>>> import numpy as np
>>> from numpy import linalg as LA
>>> np.set_printoptions(suppress=True, linewidth=160)
>>> J = np.loadtxt("arr.csv", delimiter=",")
>>> J
array([[-0.273,  0.778,  0.035],
       [-0.401,  1.972,  0.396],
       [-0.62 ,  3.764,  1.134],
       [ 0.755, -2.887, -1.024],
       [-0.549,  1.578,  0.507],
       [ 0.061, -0.31 , -0.148],
       [-0.948,  1.577,  0.621],
       [ 0.419, -1.074, -0.504],
       [-1.656,  4.575,  1.461],
       [ 0.243, -0.339, -0.373],
       [-3.242,  9.16 ,  2.99 ],
       [ 0.273,  0.165, -0.097],
       [ 0.206, -0.406,  0.249],
       [-1.632,  4.016,  1.   ],
       [ 0.755, -1.264, -0.47 ],
       [ 0.957, -2.939, -1.303],
       [-0.322,  2.069,  0.456],
       [ 0.277, -1.143, -0.952],
       [-0.264, -0.907, -0.645],
       [ 0.346, -1.769, -0.174],
       [-0.845,  3.317,  1.069]])
>>> A2 = np.c_[J[:, :1] @ np.array([[2]]), np.array([0, 1, 1, 0, 1, 2, 0, -1, -2, 0, -2, 0, 2, 2, -2, -2, 2, 1, 0, 2, 1])]
>>> print(A2)
[[-0.546  0.   ]
 [-0.802  1.   ]
 [-1.24   1.   ]
 [ 1.51   0.   ]
 [-1.098  1.   ]
 [ 0.122  2.   ]
 [-1.896  0.   ]
 [ 0.838 -1.   ]
 [-3.312 -2.   ]
 [ 0.486  0.   ]
 [-6.484 -2.   ]
 [ 0.546  0.   ]
 [ 0.412  2.   ]
 [-3.264  2.   ]
 [ 1.51  -2.   ]
 [ 1.914 -2.   ]
 [-0.644  2.   ]
 [ 0.554  1.   ]
 [-0.528  0.   ]
 [ 0.692  2.   ]
 [-1.69   1.   ]]
>>> np.round(LA.norm(A2 - J @ LA.lstsq(J, A2)[0], axis=0), 3) + 0
array([0.   , 6.441])
>>> LA.matrix_rank(A2)
np.int64(2)
>>> np.round(LA.lstsq(J, A2[:, 0])[0], 3) + 0
array([2., 0., 0.])
>>> Xs = J - J.mean(axis=0)
>>> evecs = LA.svd(Xs)[2][:1]
>>> A2 = Xs - Xs @ evecs.T @ evecs
>>> np.round(np.diag(evecs.T @ evecs), 3)
array([0.088, 0.82 , 0.092])
>>> f = np.array([1, 0, 3])
>>> np.round(np.polyval(f, J[6]), 3)
array([3.899, 5.487, 3.386])
>>> np.round(np.cross(J[6, :3], J[10, :3]), 3)
array([-0.973,  0.821, -3.571])
>>> np.convolve(J[6], f)
array([-0.948,  1.577, -2.223,  4.731,  1.863])
>>> Uu, sigma, Vh = LA.svd(J)
>>> print(np.argmax(sigma[:-1] / (sigma[1:] + 1e-6)) + 1)
1
>>> sigma.round(3)
array([14.972,  1.236,  1.071])
>>> A2 = Uu[:, :1] @ np.diag(sigma[:1]) @ Vh[:1]
>>> LA.matrix_rank(A2)
np.int64(1)
>>> round(LA.norm(J - A2) / LA.norm(J), 3)
np.float64(0.109)
>>> f = np.array([0, 3, 2, 2])
>>> arr = f[np.abs(np.subtract.outer(np.arange(4), np.arange(4)))]
>>> arr
array([[0, 3, 2, 2],
       [3, 0, 3, 2],
       [2, 3, 0, 3],
       [2, 2, 3, 0]])
>>> # symmetric
>>> t3 = np.stack([arr, -3 * arr, arr[::-1]])
>>> (t3 @ arr.T).shape
(3, 4, 4)
>>> t3.sum(axis=0)
array([[ 2, -4, -1, -4],
       [-4,  3, -6, -1],
       [-1, -6,  3, -4],
       [-4, -1, -4,  2]])
>>> np.round(LA.norm(t3, axis=(1, 2)), 3)
array([ 8.832, 26.495,  8.832])
>>> np.round(LA.det(t3), 3)
array([  -95., -7695.,   -95.])
>>> LA.matrix_rank(t3.reshape(3, -1))
np.int64(2)
>>> f = np.array([-1, 0, 0, -2])
>>> A2 = arr + np.outer(f, np.eye(4)[3])
>>> LA.matrix_rank(LA.inv(A2) - LA.inv(arr), tol=1e-8)
np.int64(1)
>>> round(LA.det(A2) / LA.det(arr), 3), round(1 + LA.solve(arr, f)[3], 3)
(np.float64(1.537), np.float64(1.537))
>>> evals, evecs = LA.eig(arr)
>>> np.round(arr @ evecs[:, 0] - evals[0] * evecs[:, 0], 3) + 0
array([0., 0., 0., 0.])
>>> np.round(np.sort(LA.eigvals(arr.T)), 3)
array([-3.618, -2.525, -1.382,  7.525])
>>> round(float(np.prod(evals)), 3)
-95.0
>>> A2 = np.array([[1.0], [-0.7], [-0.1], [0.8]])
>>> basis = np.array([[-0.7, -0.1, -0.1]])
>>> K = A2 @ basis
>>> K.round(3)
array([[-0.7 , -0.1 , -0.1 ],
       [ 0.49,  0.07,  0.07],
       [ 0.07,  0.01,  0.01],
       [-0.56, -0.08, -0.08]])
>>> print(np.unique(K.round(6), axis=0).shape)
(4, 3)
>>> print(np.abs(np.diag(LA.qr(K)[1])) > 1e-9)
[ True False False]
>>> np.round(K @ LA.pinv(K) @ K, 3)
array([[-0.7 , -0.1 , -0.1 ],
       [ 0.49,  0.07,  0.07],
       [ 0.07,  0.01,  0.01],
       [-0.56, -0.08, -0.08]])
>>> data = np.load("data.npy")
>>> data
array([[-10.676,  10.054,  13.421],
       [-10.782,   8.285,  13.563],
       [ -9.102,   9.019,  14.951],
       [-10.786,   9.296,  15.171],
       [-10.509,  10.738,  15.484],
       [ -9.077,  10.349,  16.306],
       [-11.645,   9.511,  15.221],
       [ -9.639,  10.065,  16.365],
       [-10.987,  10.568,  16.231],
       [-12.426,   9.195,  15.752],
       [-10.101,  10.999,  16.003],
       [ -9.543,  12.177,  15.325],
       [-10.879,  10.761,  13.4  ],
       [ -9.152,   9.703,  13.956],
       [ -9.843,   9.232,  15.222],
       [ -8.663,  10.078,  16.308],
       [-10.072,   9.22 ,  15.15 ],
       [-10.164,   9.665,  14.592],
       [ -8.776,  10.25 ,  15.352],
       [-10.32 ,   9.855,  15.285],
       [-10.051,   9.935,  15.574],
       [-11.923,   7.857,  14.282],
       [-10.778,   7.884,  14.949],
       [ -9.451,   8.816,  15.452],
       [-10.652,   9.632,  16.069],
       [-10.542,   9.205,  14.328],
       [-10.517,  10.666,  14.678]])
>>> x0 = np.array([-3, 3, 1])
>>> rhs = data @ x0
>>> np.round(LA.lstsq(data, rhs)[0], 3)
array([-3.,  3.,  1.])
>>> np.round(LA.solve(data.T @ data, data.T @ rhs), 3)
array([-3.,  3.,  1.])
>>> rng = np.random.default_rng(959)
>>> rhs = rhs + 0.02 * rng.normal(size=27)
>>> rhs.round(3)
array([75.635, 70.738, 69.343, 75.38 , 79.232, 74.579, 78.681, 75.457, 80.885, 80.627, 79.293, 80.482, 78.35 , 70.539, 72.473, 72.541, 73.002, 74.098, 72.438,
       75.797, 75.555, 73.627, 70.909, 70.266, 76.9  , 73.58 , 78.267])
>>> b, *_ = LA.lstsq(data, rhs)
>>> round(LA.norm(rhs - data @ b), 3)
np.float64(0.097)
>>> b.round(3)
array([-3.   ,  3.008,  0.995])
>>> q, R = LA.qr(data)
>>> print(np.allclose(R.T @ R, data.T @ data))
True
>>> R.round(3)
array([[ 53.527, -50.286, -78.193],
       [  0.   ,   7.572,   6.876],
       [  0.   ,   0.   ,  -5.955]])
>>> M = np.load("out5.npy")
>>> M
array([[ 4.312,  2.871, -0.656],
       [ 0.266,  0.588,  1.367],
       [ 4.384,  4.264, -0.692],
       [ 7.118,  4.301, -2.059],
       [ 5.003,  4.281, -1.002],
       [ 5.219,  4.534, -1.109],
       [-2.786, -1.978,  2.893],
       [-4.824, -0.433,  3.912],
       [-4.16 , -1.507,  3.58 ],
       [ 3.972,  3.296, -0.486],
       [ 2.403,  4.581,  0.299],
       [ 1.287,  2.006,  0.857],
       [-0.091,  1.375,  1.545],
       [-0.422,  3.111,  1.711]])
>>> round(float(LA.norm(M)), 3)
20.066
>>> print(M.shape)
(14, 3)
>>> proj = M @ LA.solve(M.T @ M, M.T)
>>> np.round(np.diag(proj), 3)
array([0.165, 0.141, 0.132, 0.308, 0.14 , 0.153, 0.407, 0.342, 0.28 , 0.109, 0.314, 0.072, 0.086, 0.35 ])
>>> np.round(LA.eigvalsh(proj), 3) + 0
array([0., 0., 0., 0., 0., 0., 0., 0., 0., 0., 0., 1., 1., 1.])
>>> Xs = M - M.mean(axis=0)
>>> evecs = LA.svd(Xs)[2][:2]
>>> A2 = Xs - Xs @ evecs.T @ evecs
>>> np.round((Xs @ evecs.T).std(axis=0), 3)
array([4.471, 0.92 ])
>>> np.round(A2.std(axis=0), 3) + 0
array([0., 0., 0.])
>>> np.round(np.cov(Xs @ evecs.T, rowvar=False), 3) + 0
array([[21.53 ,  0.   ],
       [ 0.   ,  0.912]])
>>> LA.norm(A2, axis=1).round(6).argmax()
np.int64(4)
>>> X = np.loadtxt("run9.csv", delimiter=",")
>>> X
array([[ 0.7  ,  0.1  ,  1.   ],
       [ 0.574,  0.132,  0.837],
       [-0.4  ,  1.3  ,  0.7  ],
       [ 0.5  ,  0.3  ,  0.7  ]])
>>> Uu, sigma, Vh = LA.svd(X)
>>> np.argmax(sigma[:-1] / (sigma[1:] + 1e-6)) + 1
np.int64(2)
>>> sigma.round(3)
array([1.99 , 1.322, 0.103])
>>> A2 = Uu[:, :2] @ np.diag(sigma[:2]) @ Vh[:2]
>>> print(np.round(np.abs(X - A2).max(), 3))
0.06
>>> A2.round(3)
array([[ 0.729,  0.122,  0.976],
       [ 0.588,  0.142,  0.825],
       [-0.393,  1.306,  0.694],
       [ 0.44 ,  0.255,  0.75 ]])
>>> LA.matrix_rank(A2)
np.int64(2)
>>> LA.matrix_rank(X, rtol=0.05)
np.int64(3)
>>> round(LA.norm(X - A2, 2), 3), round(sigma[2], 3)
(np.float64(0.103), np.float64(0.103))
>>> x0 = np.array([4, 5, 5])
>>> rhs = X @ x0
>>> rhs
array([8.3  , 7.141, 8.4  , 7.   ])
>>> np.round(LA.pinv(X) @ X, 3) + 0
array([[1., 0., 0.],
       [0., 1., 0.],
       [0., 0., 1.]])
>>> np.round(LA.solve(X.T @ X, X.T @ rhs), 3)
array([4., 5., 5.])
>>> rhs = rhs + 0.05 * rng.normal(size=4)
>>> print(rhs.round(3))
[8.322 7.129 8.464 6.895]
>>> b, *_ = LA.lstsq(X, rhs)
>>> print(b.round())
[3. 5. 6.]
>>> round(float(LA.norm(rhs - X @ b)), 3)
0.012
>>> f = np.array([2, 1])
>>> np.convolve(X[2], f)
array([-0.8,  2.2,  2.7,  0.7])
>>> np.round(np.correlate(X[2], X[0], "full"), 3)
array([-0.4 ,  1.26,  0.55,  0.98,  0.49])
>>> np.round(np.cross(X[2, :3], X[0, :3]), 3)
array([ 1.23,  0.89, -0.95])
>>> E = np.loadtxt("w.csv", delimiter=",")
>>> E
array([[1., 0., 0.],
       [1., 1., 0.],
       [0., 1., 1.]])
>>> A2 = np.array([[4, 0], [0, 1], [4, 1]])
>>> LA.matrix_rank(E @ A2)
np.int64(2)
>>> print(np.einsum("ij->j", E))
[2. 2. 1.]
>>> np.einsum("ik,kj->ji", E, A2)
array([[4., 4., 4.],
       [0., 1., 2.]])
>>> LA.matrix_rank(np.vstack([E, A2.T]))
np.int64(3)
>>> np.einsum("ij,ij->i", E, E)
array([1., 2., 2.])
>>> evals, evecs = LA.eig(E)
>>> np.round(np.sort(LA.eigvals(LA.inv(E))), 3)
array([1., 1., 1.])
>>> evals
array([1., 1., 1.])
>>> mat = np.load("mat.npy")
>>> mat
array([[-0.5, -0.8,  6. ,  0.4],
       [ 0.7,  0.5, 36. , -1.1],
       [ 0.9,  0.5, 18. , -1. ],
       [ 1.1, -0.2, 10. ,  0.7]])
>>> Uu, sigma, Vh = LA.svd(mat)
>>> sigma.round(3)
array([41.94 ,  1.497,  1.244,  0.252])
>>> np.argmax(sigma[:-1] / (sigma[1:] + 1e-6)) + 1
np.int64(1)
>>> A2 = Uu[:, :1] @ np.diag(sigma[:1]) @ Vh[:1]
>>> print(np.round(LA.norm(mat - A2) / LA.norm(mat), 3))
0.047
>>> LA.matrix_rank(mat, rtol=0.05)
np.int64(1)
>>> A2 = np.array([[5, 5], [1, 4], [6, 5], [1, 1]])
>>> np.round(np.einsum("ik,kj->ji", mat, A2), 3)
array([[ 33.1, 218.9, 112. ,  66. ],
       [ 24.7, 184.4,  95.5,  55.4]])
>>> LA.matrix_rank(mat @ A2)
np.int64(2)
>>> print(np.round(A2.T @ mat.T, 3))
[[ 33.1 218.9 112.   66. ]
 [ 24.7 184.4  95.5  55.4]]
>>> np.round(mat @ A2, 3)
array([[ 33.1,  24.7],
       [218.9, 184.4],
       [112. ,  95.5],
       [ 66. ,  55.4]])
>>> x0 = np.array([1, 0, 1, 2])
>>> (mat * x0).sum(axis=1)
array([ 6.3, 34.5, 16.9, 12.5])
>>> LA.norm(mat @ x0) <= LA.norm(mat, 2) * LA.norm(x0) + 1e-9
np.True_
>>> np.einsum("ij,j->i", mat, x0)
array([ 6.3, 34.5, 16.9, 12.5])
>>> mat @ (2 * x0)
array([12.6, 69. , 33.8, 25. ])
>>> mat @ np.eye(4)[0]
array([-0.5,  0.7,  0.9,  1.1])
>>> print(mat @ np.ones(4))
[ 5.1 36.1 18.4 11.6]
>>> evals, evecs = LA.eig(mat)
>>> np.round(np.sort(LA.eigvals(LA.inv(mat))), 3)
array([-0.611,  0.054,  0.908,  1.706])
>>> evals.round(3)
array([18.648, -1.636,  1.101,  0.586])
>>> np.prod(np.diag(E)), round(float(LA.det(E)), 3)
(np.float64(1.0), 1.0)
